In [1]: import numpy as np

In [2]: np.set_printoptions(precision=2, suppress=True, linewidth=120)

In [3]: rnd = lambda a: np.round(a, 2) + 0

In [4]: basis = np.array([[1, -1, -1, -1], [-2, -2, -1, 1], [-1, -1, -1, 1], [-1, 2, -2, -1]])

In [5]: rng = np.random.default_rng(3584)

In [6]: J = (rng.random((20, 4)) < 0.25) @ basis

In [7]: J
Out[7]: 
array([[-1,  2, -2, -1],
       [-3,  0, -3,  0],
       [ 1, -1, -1, -1],
       [ 0,  0,  0,  0],
       [ 0,  0,  0,  0],
       [ 0,  0,  0,  0],
       [-1, -1, -1,  1],
       [ 0,  1, -3, -2],
       [ 1, -1, -1, -1],
       [ 0,  1, -3, -2],
       [ 0,  0,  0,  0],
       [-1, -3, -2,  0],
       [-1,  2, -2, -1],
       [-1, -1, -1,  1],
       [-1, -3, -2,  0],
       [ 0,  0,  0,  0],
       [-1, -1, -1,  1],
       [ 0,  0,  0,  0],
       [-1, -1, -1,  1],
       [ 0, -2, -2,  0]])

In [8]: # row 4 repeats row 3

In [9]: x0 = np.array([-5, -4, -1, 0])

In [10]: target = J @ x0

In [11]: rnd(np.linalg.lstsq(J, target)[0])
Out[11]: array([-5., -4., -1.,  0.])

In [12]: rnd(np.linalg.solve(J.T @ J, J.T @ target))
Out[12]: array([-5., -4., -1.,  0.])

In [13]: target = target + 0.3 * rng.normal(size=20)

In [14]: rnd(target)
Out[14]: 
array([-1.13, 18.06, -0.14, -0.53, -0.35, -0.31, 10.3 , -0.26,  0.02, -0.7 ,  0.02, 18.64, -1.17,  9.69, 19.14, -0.06,
       10.17, -0.27,  9.87,  9.71])

In [15]: coef, *_ = np.linalg.lstsq(J, target)

In [16]: [round(float(np.linalg.norm(np.linalg.solve(J.T @ J + lam * np.eye(4), J.T @ target))), 2) for lam in (0, 1, 10, 100)]
Out[16]: [6.43, 5.7, 4.56, 1.84]

In [17]: rnd(J.T @ (target - J @ coef))
Out[17]: array([0., 0., 0., 0.])

In [18]: rnd(np.linalg.norm(target - J @ coef))
Out[18]: np.float64(1.24)

In [19]: Xc = (J - J.mean(axis=0)) / J.std(axis=0)

In [20]: rnd(Xc.std(axis=0))
Out[20]: array([1., 1., 1., 1.])

In [21]: np.argwhere(np.abs(Xc) > 2)
Out[21]: 
array([[1, 0],
       [7, 3],
       [9, 3]])

In [22]: coef = np.linalg.lstsq(np.delete(Xc, 1, axis=1), Xc[:, 1])[0]

In [23]: rnd(coef)
Out[23]: array([-0.94,  1.01, -1.36])

In [24]: Xc = J - J.mean(axis=0)

In [25]: vecs = np.linalg.svd(Xc)[2][:3]

In [26]: other = Xc - Xc @ vecs.T @ vecs

In [27]: rnd(other.std(axis=0))
Out[27]: array([0.12, 0.04, 0.1 , 0.15])

In [28]: rnd((Xc @ vecs.T).std(axis=0))
Out[28]: array([1.45, 1.16, 0.93])

In [29]: np.linalg.norm(other, axis=1).round(6).argmax()
Out[29]: np.int64(19)

In [30]: X = np.load("run3.npy")

In [31]: rnd(X)
Out[31]: 
array([[ 0.  ,  0.79,  5.29,  1.69],
       [-2.93,  5.02,  1.3 , -2.42],
       [ 0.38, -2.58,  0.34, -6.28],
       [-5.7 , -1.68,  1.57, -5.27]])

In [32]: u, v = X[1], X[2]

In [33]: rnd(u @ v)
Out[33]: np.float64(1.55)

In [34]: pr = (u @ v) / (u @ u) * u

In [35]: rnd((v - pr) @ u)
Out[35]: np.float64(0.0)

In [36]: rnd(pr)
Out[36]: array([-0.11,  0.19,  0.05, -0.09])

In [37]: other = np.array([[1, 1, 2], [1, 2, 0], [2, 0, 2]])

In [38]: M = np.tril(other)

In [39]: M
Out[39]: 
array([[1, 0, 0],
       [1, 2, 0],
       [2, 0, 2]])

In [40]: x0 = np.array([4, -5, 2])

In [41]: target = M @ x0

In [42]: coef, lr = np.zeros(3), 1 / np.linalg.norm(M, 2) ** 2

In [43]: for i in range(60):
    ...:     coef -= lr * M.T @ (M @ coef - target)
    ...:     if i % 10 == 0: print(i, round(np.linalg.norm(M @ coef - target), 2))
    ...: 
0 6.5
10 1.13
20 0.72
30 0.46
40 0.3
50 0.19

In [44]: rnd(coef)
Out[44]: array([ 3.88, -4.93,  2.14])

In [45]: u, v = M[0], M[1]

In [46]: u @ u
Out[46]: np.int64(1)

In [47]: pr = (u @ v) / (u @ u) * u

In [48]: rnd(np.linalg.norm(u + v) ** 2 + np.linalg.norm(u - v) ** 2)
Out[48]: np.float64(12.0)

In [49]: (v - pr) @ u
Out[49]: np.float64(0.0)

In [50]: v - pr
Out[50]: array([0., 2., 0.])

In [51]: np.outer(u, v)
Out[51]: 
array([[1, 2, 0],
       [0, 0, 0],
       [0, 0, 0]])

In [52]: pr
Out[52]: array([1., 0., 0.])

In [53]: np.linalg.matrix_power(M - np.diag(np.diag(M)), 3)
Out[53]: 
array([[0, 0, 0],
       [0, 0, 0],
       [0, 0, 0]])

In [54]: [int(np.linalg.matrix_rank(np.linalg.matrix_power(M, p))) for p in range(1, 4)]
Out[54]: [3, 3, 3]

In [55]: M @ M
Out[55]: 
array([[1, 0, 0],
       [3, 4, 0],
       [6, 0, 4]])

In [56]: x0 = np.array([4, 2, 1])

In [57]: h = np.maximum(M @ x0, 0)

In [58]: np.maximum(M @ x0, 0) - np.maximum(-M @ x0, 0)
Out[58]: array([ 4,  8, 10])

In [59]: M.T @ h
Out[59]: array([32, 16, 20])

In [60]: np.maximum(M @ (3 * x0), 0)
Out[60]: array([12, 24, 30])
